$ python -q
>>> import numpy as np
>>> from numpy import linalg as LA
>>> np.set_printoptions(suppress=True, linewidth=120)
>>> def rnd(a):
...     return np.round(a, 1) + 0
... 
>>> f = np.array([9, 1, -2, 0, -1, 8, -9, -2]) + 0.5
>>> X = np.eye(8) - 2 * np.outer(f, f) / (f @ f)
>>> rnd(X)
array([[ 0.3, -0.1,  0.1,  0. ,  0. , -0.7,  0.7,  0.1],
       [-0.1,  1. ,  0. ,  0. ,  0. , -0.1,  0.1,  0. ],
       [ 0.1,  0. ,  1. ,  0. ,  0. ,  0.1, -0.1,  0. ],
       [ 0. ,  0. ,  0. ,  1. ,  0. ,  0. ,  0. ,  0. ],
       [ 0. ,  0. ,  0. ,  0. ,  1. ,  0. ,  0. ,  0. ],
       [-0.7, -0.1,  0.1,  0. ,  0. ,  0.4,  0.6,  0.1],
       [ 0.7,  0.1, -0.1,  0. ,  0. ,  0.6,  0.4, -0.1],
       [ 0.1,  0. ,  0. ,  0. ,  0. ,  0.1, -0.1,  1. ]])
>>> rnd(LA.matrix_power(X, 4))
array([[1., 0., 0., 0., 0., 0., 0., 0.],
       [0., 1., 0., 0., 0., 0., 0., 0.],
       [0., 0., 1., 0., 0., 0., 0., 0.],
       [0., 0., 0., 1., 0., 0., 0., 0.],
       [0., 0., 0., 0., 1., 0., 0., 0.],
       [0., 0., 0., 0., 0., 1., 0., 0.],
       [0., 0., 0., 0., 0., 0., 1., 0.],
       [0., 0., 0., 0., 0., 0., 0., 1.]])
>>> rnd(X.T @ X)
array([[1., 0., 0., 0., 0., 0., 0., 0.],
       [0., 1., 0., 0., 0., 0., 0., 0.],
       [0., 0., 1., 0., 0., 0., 0., 0.],
       [0., 0., 0., 1., 0., 0., 0., 0.],
       [0., 0., 0., 0., 1., 0., 0., 0.],
       [0., 0., 0., 0., 0., 1., 0., 0.],
       [0., 0., 0., 0., 0., 0., 1., 0.],
       [0., 0., 0., 0., 0., 0., 0., 1.]])
>>> evals, evecs = LA.eigh(X)
>>> (evals > 1e-8).sum(), (evals < -1e-8).sum()
(np.int64(7), np.int64(1))
>>> rnd(evecs.T @ X @ evecs)
array([[-1.,  0.,  0.,  0.,  0.,  0.,  0.,  0.],
       [ 0.,  1.,  0.,  0.,  0.,  0.,  0.,  0.],
       [ 0.,  0.,  1.,  0.,  0.,  0.,  0.,  0.],
       [ 0.,  0.,  0.,  1.,  0.,  0.,  0.,  0.],
       [ 0.,  0.,  0.,  0.,  1.,  0.,  0.,  0.],
       [ 0.,  0.,  0.,  0.,  0.,  1.,  0.,  0.],
       [ 0.,  0.,  0.,  0.,  0.,  0.,  1.,  0.],
       [ 0.,  0.,  0.,  0.,  0.,  0.,  0.,  1.]])
>>> evals.sum(), np.trace(X)
(np.float64(6.0), np.float64(6.0))
>>> [round(float(LA.det(X[:i, :i])), 2) + 0 for i in range(1, 9)]
[0.25, 0.24, 0.22, 0.21, 0.21, -0.38, -0.98, -1.0]
>>> W0 = np.loadtxt("case8.csv", delimiter=",")
>>> W0
array([[  4.2, -18. ,  -7.8,   2.8],
       [  8.1,  -7.9,  -8.4,   2.7],
       [  1.4,   4.2,  -2.6,  -1.2],
       [  0. ,   1.7,   6. ,   2.3],
       [ -2.2,   8.4,   0.8,  -2.8],
       [  1. , -12.7,   0.3,   3.7],
       [ -2.1,   4.8,   6.6,   0.8],
       [  0.8,   0.7,   3.8,   1.8],
       [ -6.8,  13.7,  10.7,  -1.9],
       [  7.2, -10.2,  -6.4,   3.6],
       [ -8.7,   4.8,  10.3,  -1.6],
       [  1.4,  -3.8,   4.1,   3.7],
       [  0.5,  -3.3,   1.2,   1.6],
       [  3.7, -18.1,  -6.4,   3.1],
       [ -5.6,  -0.6,  11.5,   1.9],
       [ -6.8,  10.4,  10.4,  -1.4]])
>>> U, sig, VT = LA.svd(W0)
>>> print(rnd(sig))
[47.  20.3  8.5  0.4]
>>> np.argmax(sig[:-1] / (sig[1:] + 1e-6)) + 1
np.int64(3)
>>> M2 = U[:, :3] @ np.diag(sig[:3]) @ VT[:3]
>>> LA.matrix_rank(M2)
np.int64(3)
>>> rnd(M2)
array([[  4.2, -18. ,  -7.8,   2.8],
       [  8.1,  -7.9,  -8.4,   2.7],
       [  1.4,   4.2,  -2.6,  -1.2],
       [  0. ,   1.7,   6. ,   2.4],
       [ -2.2,   8.4,   0.8,  -2.8],
       [  1.1, -12.7,   0.4,   3.6],
       [ -2.1,   4.8,   6.6,   0.8],
       [  0.7,   0.7,   3.7,   2. ],
       [ -6.7,  13.7,  10.8,  -2. ],
       [  7.2, -10.2,  -6.4,   3.6],
       [ -8.7,   4.8,  10.3,  -1.5],
       [  1.5,  -3.8,   4.1,   3.6],
       [  0.5,  -3.3,   1.2,   1.6],
       [  3.7, -18.1,  -6.4,   3.1],
       [ -5.7,  -0.6,  11.5,   2. ],
       [ -6.8,  10.4,  10.4,  -1.5]])
>>> rnd(np.abs(W0 - M2).max())
np.float64(0.2)
>>> LA.matrix_rank(W0, rtol=0.05)
np.int64(3)
>>> np.abs(np.diag(LA.qr(M2)[1])) > 1e-9
array([ True,  True,  True, False])
>>> Xs = (W0 - W0.mean(axis=0)) / W0.std(axis=0)
>>> rnd(Xs.std(axis=0))
array([1., 1., 1., 1.])
>>> np.argwhere(np.abs(Xs) > 2)
array([], shape=(0, 2), dtype=int64)
>>> b = LA.lstsq(np.delete(Xs, 2, axis=1), Xs[:, 2])[0]
>>> np.abs(b).argmax()
np.int64(0)
>>> rnd(1 - np.var(Xs[:, 2] - np.delete(Xs, 2, axis=1) @ b))
np.float64(1.0)
>>> q, evecs = LA.qr(W0[:, :1])[0], LA.qr(W0[:, 1:])[0]
>>> sig = LA.svd(q.T @ evecs, compute_uv=False)
>>> (sig > 0.9).sum()
np.int64(1)
>>> rnd(np.degrees(np.arccos(sig.clip(0, 1))))
array([2.6])
>>> M2 = np.array([[6, 8, 5, 9, 6, 2, 4, 4],
...     [9, 1, 0, 6, 1, 9, 1, 5],
...     [3, 7, 7, 9, 0, 5, 5, 2],
...     [0, 1, 0, 8, 0, 9, 3, 5],
...     [6, 6, 4, 6, 7, 5, 1, 7],
...     [5, 9, 6, 1, 9, 0, 4, 9],
...     [5, 0, 8, 2, 5, 6, 6, 9],
...     [2, 4, 8, 7, 6, 4, 4, 1]])
>>> E = M2 + M2.T
>>> print(E)
[[12 17  8  9 12  7  9  6]
 [17  2  7  7  7 18  1  9]
 [ 8  7 14  9  4 11 13 10]
 [ 9  7  9 16  6 10  5 12]
 [12  7  4  6 14 14  6 13]
 [ 7 18 11 10 14  0 10 13]
 [ 9  1 13  5  6 10 12 13]
 [ 6  9 10 12 13 13 13  2]]
>>> evals, evecs = LA.eigh(E)
>>> rnd(evals)
array([-22.4, -12.5,  -3. ,   1.4,   7.2,  10.1,  15.5,  75.7])
>>> rnd(LA.eigvalsh(E @ E))
array([   2. ,    9. ,   52.1,  101.5,  156.1,  238.8,  502.9, 5737.7])
>>> np.unique(evals.round(6) + 0, return_counts=True)[1]
array([1, 1, 1, 1, 1, 1, 1, 1])
>>> print(rnd(evals.sum()), np.trace(E))
72.0 72
>>> rnd(evecs.T @ E @ evecs)
array([[-22.4,   0. ,   0. ,   0. ,   0. ,   0. ,   0. ,   0. ],
       [  0. , -12.5,   0. ,   0. ,   0. ,   0. ,   0. ,   0. ],
       [  0. ,   0. ,  -3. ,   0. ,   0. ,   0. ,   0. ,   0. ],
       [  0. ,   0. ,   0. ,   1.4,   0. ,   0. ,   0. ,   0. ],
       [  0. ,   0. ,   0. ,   0. ,   7.2,   0. ,   0. ,   0. ],
       [  0. ,   0. ,   0. ,   0. ,   0. ,  10.1,   0. ,   0. ],
       [  0. ,   0. ,   0. ,   0. ,   0. ,   0. ,  15.5,   0. ],
       [  0. ,   0. ,   0. ,   0. ,   0. ,   0. ,   0. ,  75.7]])
>>> (evals > 1e-8).sum(), (evals < -1e-8).sum()
(np.int64(5), np.int64(3))
>>> rnd(LA.eigvalsh(E + 5 * np.eye(8)))
array([-17.4,  -7.5,   2. ,   6.4,  12.2,  15.1,  20.5,  80.7])
>>> evals, evecs = LA.eigh(E)
>>> vec = np.array([1, -2, -2, 0, 2, -1, -1, 1])
>>> rnd(vec @ E @ vec / (vec @ vec)), rnd(evals[0]), rnd(evals[-1])
(np.float64(4.9), np.float64(-22.4), np.float64(75.7))
>>> np.abs(E).sum(axis=1).max(), rnd(np.abs(evals).max())
(np.int64(83), np.float64(75.7))
>>> rnd(LA.eigvalsh(E[1:, 1:]))
array([-19.4, -11.8,  -2.6,   4. ,  10.1,  13.9,  65.8])
>>> A = np.load("run2.npy")
>>> rnd(A)
array([[  4. , -11. ,  -0.1, -16.7, -14.6,   7.5],
       [  3.7,  -6.6,  -0.5, -11.1,  -9.1,   5.1],
       [  2.7,  -2.3,  -0.9,  -5.1,  -3.6,   2.2],
       [  1.6,  -0.5,  -1. ,  -2.1,  -1.4,   0.5],
       [  1.4,  -0.4,  -1. ,  -1.9,  -1.2,   0.3],
       [  0.8,  -0.1,  -0.8,  -1. ,  -0.7,  -0.2],
       [  0.2,   0. ,  -0.4,  -0.3,  -0.4,  -0.3],
       [  0.2,   0.1,   0.5,   0.2,   0.6,   0.6],
       [  0.3,   0.2,   0.7,   0.4,   1. ,   0.9],
       [  0.6,   0.3,   1. ,   0.6,   1.6,   1.4],
       [  1.4,   0.9,   1.6,   1.1,   3.1,   2.4],
       [  2.2,   1.5,   2.1,   1.7,   4.6,   3.3],
       [  6.4,   5.2,   4. ,   4.9,  12.5,   7. ],
       [ 13.6,  12.7,   6.3,  11.5,  26.8,  12.1],
       [ 16.9,  16.4,   7.2,  14.8,  33.6,  14.2]])
>>> G = np.cov(A, rowvar=False)
>>> np.argsort(-A.std(axis=0).round(6), kind="stable")
array([4, 3, 1, 0, 5, 2])
>>> G.shape
(6, 6)
>>> rnd(np.corrcoef(A.T))
array([[1. , 0.8, 0.9, 0.6, 0.8, 1. ],
       [0.8, 1. , 0.9, 1. , 1. , 0.6],
       [0.9, 0.9, 1. , 0.8, 0.9, 0.9],
       [0.6, 1. , 0.8, 1. , 0.9, 0.4],
       [0.8, 1. , 0.9, 0.9, 1. , 0.7],
       [1. , 0.6, 0.9, 0.4, 0.7, 1. ]])
>>> rnd(np.corrcoef(A[:, 3], A[:, 4])[0, 1])
np.float64(0.9)
>>> print(rnd(A.std(axis=0)))
[ 4.8  6.4  2.5  7.4 12.   4.4]
>>> rnd(np.median(A, axis=0))
array([1.6, 0.1, 0.5, 0.2, 0.6, 2.2])
